% python3 -q
>>> import numpy as np
>>> np.set_printoptions(precision=1, suppress=True, linewidth=100)
>>> E = np.load("layer5.npy")
>>> E
array([[3., 1., 2., 0.],
       [1., 3., 2., 0.],
       [2., 2., 6., 0.],
       [0., 0., 0., 2.]])
>>> E @ E
array([[14., 10., 20.,  0.],
       [10., 14., 20.,  0.],
       [20., 20., 44.,  0.],
       [ 0.,  0.,  0.,  4.]])
>>> round(np.linalg.det(E), 1)
np.float64(64.0)
>>> np.sort(np.linalg.eigvals(E).real)
array([2., 2., 2., 8.])
>>> np.flatnonzero(np.linalg.matrix_power((E != 0) + (E.T != 0) + np.eye(4), 4)[2])
array([0, 1, 2])
>>> (np.linalg.matrix_power((E != 0) + (E.T != 0) + np.eye(4), 4) > 0).astype(int)
array([[1, 1, 1, 0],
       [1, 1, 1, 0],
       [1, 1, 1, 0],
       [0, 0, 0, 1]])
>>> rng = np.random.default_rng(31)
>>> labels = rng.permutation(4)
>>> labels
array([1, 0, 2, 3])
>>> Y = E[labels][:, labels]
>>> np.trace(Y)
np.float64(14.0)
>>> round(np.linalg.det(Y), 1), round(float(np.linalg.det(E[labels])), 1)
(np.float64(64.0), -64.0)
>>> L = np.linalg.cholesky(E)
>>> np.linalg.eigvalsh(E).min() > 0
np.True_
>>> L @ L.T
array([[3., 1., 2., 0.],
       [1., 3., 2., 0.],
       [2., 2., 6., 0.],
       [0., 0., 0., 2.]])
>>> L
array([[1.7, 0. , 0. , 0. ],
       [0.6, 1.6, 0. , 0. ],
       [1.2, 0.8, 2. , 0. ],
       [0. , 0. , 0. , 1.4]])
>>> E / np.sqrt(np.outer(np.diag(E), np.diag(E)))
array([[1. , 0.3, 0.5, 0. ],
       [0.3, 1. , 0.5, 0. ],
       [0.5, 0.5, 1. , 0. ],
       [0. , 0. , 0. , 1. ]])
>>> np.diag(L) ** 2
array([3. , 2.7, 4. , 2. ])
>>> t = np.radians(90)
>>> R = np.eye(4)
>>> R[2, 2] = R[1, 1] = np.cos(t)
>>> R[2, 1], R[1, 2] = -np.sin(t), np.sin(t)
>>> R.round(1) + 0
array([[ 1.,  0.,  0.,  0.],
       [ 0.,  0.,  1.,  0.],
       [ 0., -1.,  0.,  0.],
       [ 0.,  0.,  0.,  1.]])
>>> Y = E @ R.T
>>> np.abs(Y - E).max(axis=0)
array([0., 4., 8., 0.])
>>> Y
array([[ 3.,  2., -1.,  0.],
       [ 1.,  2., -3.,  0.],
       [ 2.,  6., -2.,  0.],
       [ 0.,  0.,  0.,  2.]])
>>> np.allclose(np.linalg.norm(E, axis=1), np.linalg.norm(Y, axis=1))
True
>>> round(float(np.linalg.det(R)), 1), np.trace(R)
(1.0, np.float64(2.0))
>>> A = np.loadtxt("out6.csv", delimiter=",")
>>> A
array([[  1.5,  -3.6,   3.9,   4.1],
       [  3.4,   2.6,  -0.2,  -2.8],
       [ -2.2,  -7.1,  -8.1,   1.9],
       [  7.3,   7.9,  11. ,  10.1],
       [  3.6,  -1.1,   9.7,   5.4],
       [  0.3,  -0.2, -12.1, -10.5],
       [  8.6,   9.7,  13.1,   5.7],
       [ 10.5,  14.6,  13.2,   8.2],
       [ -0.6,  -4.4,  -5.9,  -0.7],
       [  3.2,   1.2,   4. ,   8.7],
       [  5.7,   7.2,   2.9,   4. ],
       [  1.2,   0. ,  -5.6,   2.1],
       [  9.9,  13.8,  11.4,   6.6],
       [  3.9,  -0.8,  10.2,   2.7],
       [ 11.6,  16.8,  14.3,   8. ],
       [  2.1,   0.4,  -2.7,  -5. ],
       [  1.3,  -0.3,  -4.6,   0.1],
       [ -3. ,  -9.9,  -5.1,   6.8],
       [ -0.6,  -4.7,  -5.6,  -0.7]])
>>> C2 = np.cov(A, rowvar=False)
>>> round(np.corrcoef(A[:, 3], A[:, 1])[0, 1], 1)
np.float64(0.4)
>>> np.argsort(-A.std(axis=0).round(6), kind="stable")
array([2, 1, 3, 0])
>>> np.round(np.linalg.eigvalsh(C2)[::-1], 1) + 0
array([143.1,  24.7,   7.1,   0. ])
>>> np.median(A, axis=0)
array([3.2, 0. , 2.9, 4. ])
>>> np.corrcoef(A.T)
array([[1. , 1. , 0.9, 0.5],
       [1. , 1. , 0.8, 0.4],
       [0.9, 0.8, 1. , 0.7],
       [0.5, 0.4, 0.7, 1. ]])
>>> C2
array([[18.7, 31.6, 32.3, 11.9],
       [31.6, 56.3, 47.9, 16.3],
       [32.3, 47.9, 72.3, 32.6],
       [11.9, 16.3, 32.6, 27.5]])
>>> A.std(axis=0)
array([4.2, 7.3, 8.3, 5.1])
>>> C2.shape
(4, 4)
>>> cen = A - A.mean(axis=0)
>>> vecs = np.linalg.svd(cen)[2][:1]
>>> Y = cen - cen @ vecs.T @ vecs
>>> np.diag(vecs.T @ vecs)
array([0.1, 0.3, 0.5, 0.1])
>>> np.cov(cen @ vecs.T, rowvar=False)
array(143.1)
>>> mat = np.loadtxt("arr.csv", delimiter=",")
>>> mat
array([[ 4.,  3., -1., -2., -1.],
       [ 3., 12., -3., -6., -3.],
       [-1., -3.,  4.,  2.,  1.],
       [-2., -6.,  2.,  7.,  2.],
       [-1., -3.,  1.,  2.,  4.]])
>>> round(float(np.linalg.eigvals(mat).sum().real), 1)
31.0
>>> np.einsum("ij,ji->", mat, mat)
np.float64(397.0)
>>> f = np.array([1, 1, 0, 0, 2])
>>> Y = mat + np.outer(f, np.eye(5)[0])
>>> Y
array([[ 5.,  3., -1., -2., -1.],
       [ 4., 12., -3., -6., -3.],
       [-1., -3.,  4.,  2.,  1.],
       [-2., -6.,  2.,  7.,  2.],
       [ 1., -3.,  1.,  2.,  4.]])
>>> np.linalg.matrix_rank(np.linalg.inv(Y) - np.linalg.inv(mat), tol=1e-8)
np.int64(1)
>>> x = np.array([0, 0, 0, 2, 2])
>>> np.sign((Y @ x).round(6))
array([-1., -1.,  1.,  1.,  1.])
>>> np.linalg.norm(Y @ x) <= np.linalg.norm(Y, 2) * np.linalg.norm(x) + 1e-9
np.True_
>>> Y @ x
array([ -6., -18.,   6.,  18.,  12.])
>>> (Y @ x).argmax()
np.int64(3)
>>> np.einsum("ij,j->i", Y, x)
array([ -6., -18.,   6.,  18.,  12.])
>>> vals, vecs = np.linalg.eigh(mat)
>>> x = np.array([1, -2, -1, -2, 1])
>>> np.abs(mat).sum(axis=1).max(), round(np.abs(vals).max(), 1)
(np.float64(27.0), np.float64(19.0))
>>> (np.sign(vecs[:, -1].round(6)) == np.sign(vecs[0, -1].round(6))).astype(int)
array([1, 1, 0, 0, 0])
>>> vecs * np.sqrt(vals) @ vecs.T
array([[ 1.9,  0.5, -0.2, -0.3, -0.2],
       [ 0.5,  3.2, -0.5, -1. , -0.5],
       [-0.2, -0.5,  1.9,  0.3,  0.2],
       [-0.3, -1. ,  0.3,  2.4,  0.3],
       [-0.2, -0.5,  0.2,  0.3,  1.9]])
>>> vecs * np.abs(vals) @ vecs.T
array([[ 4.,  3., -1., -2., -1.],
       [ 3., 12., -3., -6., -3.],
       [-1., -3.,  4.,  2.,  1.],
       [-2., -6.,  2.,  7.,  2.],
       [-1., -3.,  1.,  2.,  4.]])
>>> np.round(x @ mat @ x / (x @ x), 1), vals[0], np.round(vals[-1], 1)
(np.float64(3.1), np.float64(3.0), np.float64(19.0))
>>> W0 = np.loadtxt("block15.csv", delimiter=",")
>>> W0
array([[  3.,  -4.,  -2.,   2.,   2.,   2.],
       [ -3.,   4.,   2.,  -2.,  -2.,  -2.],
       [-18.,  24.,  12., -12., -12., -12.],
       [-24.,  32.,  16., -16., -16., -16.],
       [-21.,  28.,  14., -14., -14., -14.],
       [-21.,  28.,  14., -14., -14., -14.]])
>>> np.round(np.linalg.norm(W0, 2) / np.linalg.norm(W0), 1)
np.float64(1.0)
>>> np.linalg.cond(W0) > 100
np.True_
>>> np.argsort(-np.linalg.norm(W0, axis=0).round(6), kind="stable")[:3]
array([1, 0, 2])
>>> O, vecs = np.linalg.qr(A[:, :3])[0], np.linalg.qr(A[:, 3:])[0]
>>> sv = np.linalg.svd(O.T @ vecs, compute_uv=False)
>>> np.degrees(np.arccos(sv.clip(0, 1)))
array([35.9])
>>> np.round(np.linalg.norm(O @ O.T - vecs @ vecs.T, 2), 1)
np.float64(1.0)
>>> W = np.array([[-1, 1, -1, 0, 0, 2],
...     [1, -2, 1, 1, 2, 0],
...     [-1, 1, -2, -1, 1, 2],
...     [2, -2, -2, -1, 1, 2],
...     [1, -1, 1, 2, -2, 1],
...     [1, -1, -1, -1, 1, 1]])
>>> beta = np.array([2, -1, -1, 1, -2, -1])
>>> act = np.maximum(W0 @ W + beta, 0)
>>> (act > 0).mean(axis=0)
array([0.2, 0. , 0.8, 0.8, 0.8, 0.2])
>>> np.linalg.matrix_rank(act)
np.int64(3)
>>> act
array([[ 5.,  0.,  0.,  0.,  0.,  9.],
       [ 0.,  0.,  6.,  3.,  8.,  0.],
       [ 0.,  0., 41., 13., 58.,  0.],
       [ 0.,  0., 55., 17., 78.,  0.],
       [ 0.,  0., 48., 15., 68.,  0.],
       [ 0.,  0., 48., 15., 68.,  0.]])
>>> basis = np.array([[2, 1], [3, 0], [3, 3], [3, 0], [3, 1], [3, 2]])
>>> act @ basis
array([[ 37.,  23.],
       [ 51.,  26.],
       [336., 181.],
       [450., 243.],
       [393., 212.],
       [393., 212.]])
>>> X = np.load("mat.npy")
>>> X
array([[ 1. ,  0. ,  0. ,  0. ,  0. ],
       [ 0. , -0.5,  0. , -0.9,  0. ],
       [ 0. ,  0. ,  1. ,  0. ,  0. ],
       [ 0. ,  0.9,  0. , -0.5,  0. ],
       [ 0. ,  0. ,  0. ,  0. ,  1. ]])
>>> labels = rng.permutation(5)
>>> Y = X[:, labels] * rng.choice([-1, 1], 5)
>>> Y
array([[-0. , -0. ,  0. ,  1. , -0. ],
       [-0. , -0. , -0.5,  0. ,  0.9],
       [-0. , -1. ,  0. ,  0. , -0. ],
       [-0. , -0. ,  0.9,  0. ,  0.5],
       [-1. , -0. ,  0. ,  0. , -0. ]])
>>> left, _, VT = np.linalg.svd(X.T @ Y)
>>> labels
array([4, 2, 1, 0, 3])
>>> data = np.load("data.npy")
>>> data
array([[ -9.2,  11.6,  -3.9,   9.1, -10.3],
       [  0.4, -21. ,   8.5, -19.5,  10.4],
       [ -0.1, -20.2,   8.8, -19.4,  18.1],
       [-13.4, -18. ,   6.4, -13.3, -10.3],
       [ -3.2,   7.3,  -4.5,  11.4, -17. ],
       [ 11.8,   7.8,  -1.3,   9.5,  -0.3],
       [ -3.7,   3.3,   0.7,  -1.3,  -6.3],
       [ -0.2,  29.7, -11.9,  32.2, -22.4],
       [ -4.8,   5.8,  -5.9,   2.9,  -1.4],
       [  4.6, -11.6,   4.2, -12.4,  17.1],
       [  1.7,  -3.1,   0.6,   2.4,   5.2],
       [  1.6,   6.9,  -2.3,   8.4,   3.9],
       [  4.1, -30.6,  14.1, -29. ,   2. ],
       [  3.7,  11.9,  -7. ,  21.4,  -6. ],
       [ -1.5,  -4.5,   4.2,  -8. ,   6.6],
       [ -4.2,  -4.8,   1.4,  -4.4,   9.4],
       [ -2.3,   0.8,  -0.7,  -4.5,  11.9],
       [ -6.3, -22.6,  11. , -21.9,   4.5],
       [  5.6,   2.1,  -3.2,   2. ,  16. ],
       [ -4.4,  36.3, -15.9,  34.8, -22.5],
       [  7.8, -13.8,   7.7, -13.5,  16.2],
       [  1. ,  11.8,  -6.3,  14.3,   6.4],
       [  1.7,  30.6, -15.2,  25.5,   9.2],
       [ -2. ,   3.4,  -2.7,   3.2, -21.7],
       [  0.1,   9.7,  -2.9,   3. ,  -3.4],
       [ -3.6,  13.4,  -6.6,  12.9,  -7.6],
       [  0.8, -20.5,   8. , -12. ,   7.5]])
>>> t3 = np.stack([data, 4 * data, data[::-1]])
>>> np.linalg.matrix_rank(t3)
array([5, 5, 5])
>>> np.linalg.matrix_rank(t3.reshape(3, -1))
np.int64(2)
>>> np.linalg.norm(t3, axis=(1, 2))
array([143.5, 573.8, 143.5])
>>> np.einsum("bij,cij->bc", t3, t3)
array([[ 20578.3,  82313.3,   6926.1],
       [ 82313.3, 329253.1,  27704.3],
       [  6926.1,  27704.3,  20578.3]])
